$ python -q
>>> import numpy as np
>>> import numpy.linalg as la
>>> np.set_printoptions(suppress=True, linewidth=100)
>>> rd = lambda a: np.round(a, 2) + 0
>>> J = np.load("run13.npy")
>>> J
array([[8, 0, 8, 2, 0, 4, 3, 2, 5, 4, 7],
       [7, 8, 0, 8, 2, 0, 4, 3, 2, 5, 4],
       [4, 7, 8, 0, 8, 2, 0, 4, 3, 2, 5],
       [5, 4, 7, 8, 0, 8, 2, 0, 4, 3, 2],
       [2, 5, 4, 7, 8, 0, 8, 2, 0, 4, 3],
       [3, 2, 5, 4, 7, 8, 0, 8, 2, 0, 4],
       [4, 3, 2, 5, 4, 7, 8, 0, 8, 2, 0],
       [0, 4, 3, 2, 5, 4, 7, 8, 0, 8, 2],
       [2, 0, 4, 3, 2, 5, 4, 7, 8, 0, 8],
       [8, 2, 0, 4, 3, 2, 5, 4, 7, 8, 0],
       [0, 8, 2, 0, 4, 3, 2, 5, 4, 7, 8]])
>>> J @ np.ones(11)
array([43., 43., 43., 43., 43., 43., 43., 43., 43., 43., 43.])
>>> rd(np.sort(np.abs(np.fft.fft(J[0])))), rd(np.sort(la.svd(J, compute_uv=False)))
(array([ 2.21,  2.21,  7.23,  7.23,  7.54,  7.54, 10.77, 10.77, 15.04, 15.04, 43.  ]), array([ 2.21,  2.21,  7.23,  7.23,  7.54,  7.54, 10.77, 10.77, 15.04, 15.04, 43.  ]))
>>> J @ (-1.0) ** np.arange(11)
array([19., -5., 13., -3.,  7., -1.,  9., -9., 13.,  3., -3.])
>>> np.allclose(J @ J.T, J.T @ J)
True
>>> rd(np.fft.fft(J[0]))
array([43.   +0.j  ,  9.85 +4.35j,  1.94 +1.06j, -4.5  +5.65j,  8.59+12.34j,  6.63 +3.59j,
        6.63 -3.59j,  8.59-12.34j, -4.5  -5.65j,  1.94 -1.06j,  9.85 -4.35j])
>>> ang = np.radians(180)
>>> R = np.eye(11)
>>> R[10, 10] = R[5, 5] = np.cos(ang)
>>> R[10, 5], R[5, 10] = -np.sin(ang), np.sin(ang)
>>> rd(R)
array([[ 1.,  0.,  0.,  0.,  0.,  0.,  0.,  0.,  0.,  0.,  0.],
       [ 0.,  1.,  0.,  0.,  0.,  0.,  0.,  0.,  0.,  0.,  0.],
       [ 0.,  0.,  1.,  0.,  0.,  0.,  0.,  0.,  0.,  0.,  0.],
       [ 0.,  0.,  0.,  1.,  0.,  0.,  0.,  0.,  0.,  0.,  0.],
       [ 0.,  0.,  0.,  0.,  1.,  0.,  0.,  0.,  0.,  0.,  0.],
       [ 0.,  0.,  0.,  0.,  0., -1.,  0.,  0.,  0.,  0.,  0.],
       [ 0.,  0.,  0.,  0.,  0.,  0.,  1.,  0.,  0.,  0.,  0.],
       [ 0.,  0.,  0.,  0.,  0.,  0.,  0.,  1.,  0.,  0.,  0.],
       [ 0.,  0.,  0.,  0.,  0.,  0.,  0.,  0.,  1.,  0.,  0.],
       [ 0.,  0.,  0.,  0.,  0.,  0.,  0.,  0.,  0.,  1.,  0.],
       [ 0.,  0.,  0.,  0.,  0.,  0.,  0.,  0.,  0.,  0., -1.]])
>>> A2 = J @ R.T
>>> np.abs(A2 - J).max(axis=0)
array([ 0.,  0.,  0.,  0.,  0., 16.,  0.,  0.,  0.,  0., 16.])
>>> np.allclose(J @ J.T, A2 @ A2.T)
True
>>> rd(la.det(R)), np.trace(R)
(np.float64(1.0), np.float64(7.0))
>>> J @ J
array([[172, 153, 208,  98, 164, 179, 120, 182, 200, 157, 216],
       [216, 172, 153, 208,  98, 164, 179, 120, 182, 200, 157],
       [157, 216, 172, 153, 208,  98, 164, 179, 120, 182, 200],
       [200, 157, 216, 172, 153, 208,  98, 164, 179, 120, 182],
       [182, 200, 157, 216, 172, 153, 208,  98, 164, 179, 120],
       [120, 182, 200, 157, 216, 172, 153, 208,  98, 164, 179],
       [179, 120, 182, 200, 157, 216, 172, 153, 208,  98, 164],
       [164, 179, 120, 182, 200, 157, 216, 172, 153, 208,  98],
       [ 98, 164, 179, 120, 182, 200, 157, 216, 172, 153, 208],
       [208,  98, 164, 179, 120, 182, 200, 157, 216, 172, 153],
       [153, 208,  98, 164, 179, 120, 182, 200, 157, 216, 172]])
>>> np.allclose(J, J.T)
False
>>> rd(np.abs(la.eigvals(J)).max())
np.float64(43.0)
>>> np.trace(J)
np.int64(88)
>>> np.allclose(J @ J.T, J.T @ J)
True
>>> rd(np.sort(np.abs(la.eigvals(J))))
array([ 2.21,  2.21,  7.23,  7.23,  7.54,  7.54, 10.77, 10.77, 15.04, 15.04, 43.  ])
>>> q, R = la.qr(J)
>>> rd(q.T @ q)
array([[1., 0., 0., 0., 0., 0., 0., 0., 0., 0., 0.],
       [0., 1., 0., 0., 0., 0., 0., 0., 0., 0., 0.],
       [0., 0., 1., 0., 0., 0., 0., 0., 0., 0., 0.],
       [0., 0., 0., 1., 0., 0., 0., 0., 0., 0., 0.],
       [0., 0., 0., 0., 1., 0., 0., 0., 0., 0., 0.],
       [0., 0., 0., 0., 0., 1., 0., 0., 0., 0., 0.],
       [0., 0., 0., 0., 0., 0., 1., 0., 0., 0., 0.],
       [0., 0., 0., 0., 0., 0., 0., 1., 0., 0., 0.],
       [0., 0., 0., 0., 0., 0., 0., 0., 1., 0., 0.],
       [0., 0., 0., 0., 0., 0., 0., 0., 0., 1., 0.],
       [0., 0., 0., 0., 0., 0., 0., 0., 0., 0., 1.]])
>>> mat = np.loadtxt("arr.csv", delimiter=",")
>>> mat
array([[  0.07,  27.04,   7.02,  17.83,  12.97,  20.84,  -3.12,  15.91,  10.95, -18.98,  19.09,
        -11.94,  -7.92],
       [-39.83, -37.12,  -7.11, -38.06, -49.87, -18.02, -17.92, -32.1 , -31.91,   1.02, -40.87,
        -20.04, -18.06],
       [ 36.15,  11.88,   1.93,  20.2 ,  16.88,  18.1 ,  10.21,   6.93,  14.02,  29.79,   5.96,
         14.05,  17.05],
       [  5.05,   8.11,   0.03,   7.05,  20.97,  -3.16,   7.98,  12.97,   7.94, -13.  ,  18.04,
          8.07,   3.1 ],
       [ 50.03,  40.99,   9.24,  44.1 ,  51.16,  20.91,  18.89,  32.04,  37.13,   8.95,  40.93,
         23.86,  23.96],
       [ 17.97,   0.03,  -6.1 ,   5.96,  24.94,  11.94,  14.04,  10.97,   1.91,   7.98,  10.13,
         10.  ,   5.07],
       [ 42.96,  19.07,   7.13,  26.9 ,   8.07,  24.06,   4.91,   3.  ,  19.06,  42.12,   1.25,
         12.04,  20.96],
       [  5.1 ,  20.06,   2.17,  14.9 ,  29.9 ,   8.97,   8.03,  22.08,  11.95, -23.11,  28.  ,
          1.92,  -1.85],
       [-11.86,   0.02,  -6.04,  -3.97,   6.96,  24.03,   0.05,   7.16, -12.03, -13.8 ,   2.04,
        -18.13, -19.  ],
       [  7.01,  -2.14,   1.9 ,   0.78,   1.1 , -17.97,   2.87,  -1.97,   7.05,   4.96,   2.01,
         13.91,  11.98],
       [-12.92,   7.97,   1.96,   0.95, -12.01,  24.12, -10.94,  -0.95,  -7.08,  -6.94,  -5.94,
        -23.92, -17.03],
       [ -7.03,  -4.09,   3.99,  -4.99, -10.99, -27.01,  -3.93,  -6.99,   3.96,  -5.08,  -2.07,
          7.81,   7.04],
       [ 25.07,   9.93,   7.98,  14.91,   7.88, -20.75,   5.88,   1.99,  22.09,  15.05,  10.03,
         26.02,  26.07]])
>>> rng = np.random.default_rng(83323)
>>> lab = rng.permutation(13)
>>> lab
array([ 0,  4,  6,  1, 12,  9,  8,  7, 10,  3,  2,  5, 11])
>>> A2 = mat[lab][:, lab]
>>> np.trace(A2)
np.float64(82.89)
>>> U, sig, Vh = la.svd(mat)
>>> rd(sig)
array([202.8 ,  97.99,  70.08,  38.97,   0.55,   0.45,   0.37,   0.25,   0.24,   0.18,   0.09,
         0.06,   0.02])
>>> A2 = U[:, :4] @ np.diag(sig[:4]) @ Vh[:4]
>>> la.matrix_rank(mat, rtol=0.05)
np.int64(4)
>>> rd(np.abs(mat - A2).max())
np.float64(0.23)
>>> la.matrix_rank(A2)
np.int64(4)
>>> rd(la.norm(mat - A2, 2)), rd(sig[4])
(np.float64(0.55), np.float64(0.55))
>>> t3 = np.stack([mat, -2 * mat, mat[::-1]])
>>> rd(la.det(t3))
array([     4.29, -35171.46,      4.29])
>>> la.matrix_rank(t3.reshape(3, -1))
np.int64(2)
>>> m1 = np.load("a.npy")
>>> m1
array([[-0.47,  0.95, -0.41, -0.64,  0.6 ,  0.13, -0.55, -0.96, -1.  ,  0.21,  0.41, -0.99, -0.57],
       [ 0.51,  0.92,  0.91, -0.89,  0.06,  0.02, -0.71,  0.45, -0.93, -0.87,  0.9 , -0.85, -0.88],
       [ 0.24, -0.24,  0.99, -1.  ,  0.41, -0.99, -0.93,  0.98,  0.99, -1.  ,  0.84,  1.  , -1.  ],
       [ 0.99,  0.92,  1.  , -0.8 , -0.89,  0.81, -0.69,  1.  ,  1.  , -0.99,  1.  , -0.83, -0.86],
       [-0.99, -0.71, -1.  , -0.81,  0.99, -0.85,  0.38, -0.74, -0.79, -0.74, -0.89,  1.  , -0.8 ],
       [-0.07,  0.99, -1.  , -0.96,  1.  ,  0.99,  0.2 ,  1.  , -0.2 , -1.  ,  1.  ,  0.48, -0.98],
       [ 0.91, -0.38, -0.92,  1.  , -0.43,  1.  ,  0.96,  1.  ,  1.  , -0.55,  0.8 , -0.78,  0.99],
       [ 0.66, -0.76,  0.56,  0.85, -0.72,  0.59,  0.57,  0.91,  1.  ,  0.22, -0.04,  0.5 ,  0.81],
       [-0.14, -0.96, -1.  ,  0.99,  0.26,  0.93,  0.97,  0.96,  1.  ,  0.51, -0.77,  0.94,  0.99],
       [ 0.73,  0.89, -1.  ,  0.98,  0.99,  1.  ,  0.99,  1.  ,  1.  , -1.  ,  1.  , -0.15,  0.88],
       [-0.58,  0.09,  0.85, -0.87, -0.14, -0.95, -0.77, -0.99, -0.99,  0.69, -0.65,  0.1 , -0.79],
       [ 0.98, -0.53,  1.  ,  0.65, -0.99,  0.4 , -0.19,  0.98,  1.  ,  0.16,  0.74, -0.6 ,  0.62],
       [ 0.15, -0.6 , -0.91, -0.14,  0.69,  0.46,  0.54,  1.  ,  1.  , -0.97,  0.56,  0.99, -0.34],
       [-0.97, -0.54, -1.  ,  0.5 ,  0.99,  0.42,  0.85, -0.38, -0.6 , -0.34, -0.84,  0.98,  0.41],
       [ 0.68,  0.1 , -1.  ,  0.99,  0.97,  1.  ,  0.99,  1.  ,  1.  , -1.  ,  0.98,  0.86,  0.95],
       [-0.82,  0.15, -1.  , -0.9 ,  0.99, -0.01,  0.27,  0.97,  0.78, -1.  ,  0.58,  1.  , -0.93],
       [ 0.5 , -0.42,  1.  , -0.19, -0.99, -0.95, -0.82, -1.  , -0.96,  0.99, -0.8 , -0.94,  0.15]])
>>> A2 = np.array([[1, 3, 3],
...     [3, 0, 0],
...     [1, 2, 1],
...     [1, 2, 3],
...     [2, 3, 2],
...     [0, 2, 0],
...     [2, 1, 2],
...     [0, 0, 1],
...     [3, 0, 1],
...     [1, 3, 2],
...     [0, 2, 0],
...     [3, 3, 2],
...     [1, 1, 0]])
>>> np.vstack([m1, A2.T]).shape
(20, 13)
>>> la.matrix_rank(m1 @ A2)
np.int64(3)
>>> q, R = la.qr(m1)
>>> rd(np.abs(np.diag(R)))
array([2.82, 2.75, 3.58, 2.2 , 1.56, 1.53, 0.64, 1.48, 1.26, 1.02, 0.86, 0.76, 0.21])
>>> q.shape, R.shape
((17, 13), (13, 13))
>>> x0 = np.array([1, 4, -1, -1, 1, 3, 3, -5, -4, -4, -2, 0, 1])
>>> m1 @ np.eye(13)[5]
array([ 0.13,  0.02, -0.99,  0.81, -0.85,  0.99,  1.  ,  0.59,  0.93,  1.  , -0.95,  0.4 ,  0.46,
        0.42,  1.  , -0.01, -0.95])
>>> la.norm(m1 @ x0) <= la.norm(m1, 2) * la.norm(x0) + 1e-9
np.True_
>>> (m1 @ x0).argmax()
np.int64(0)
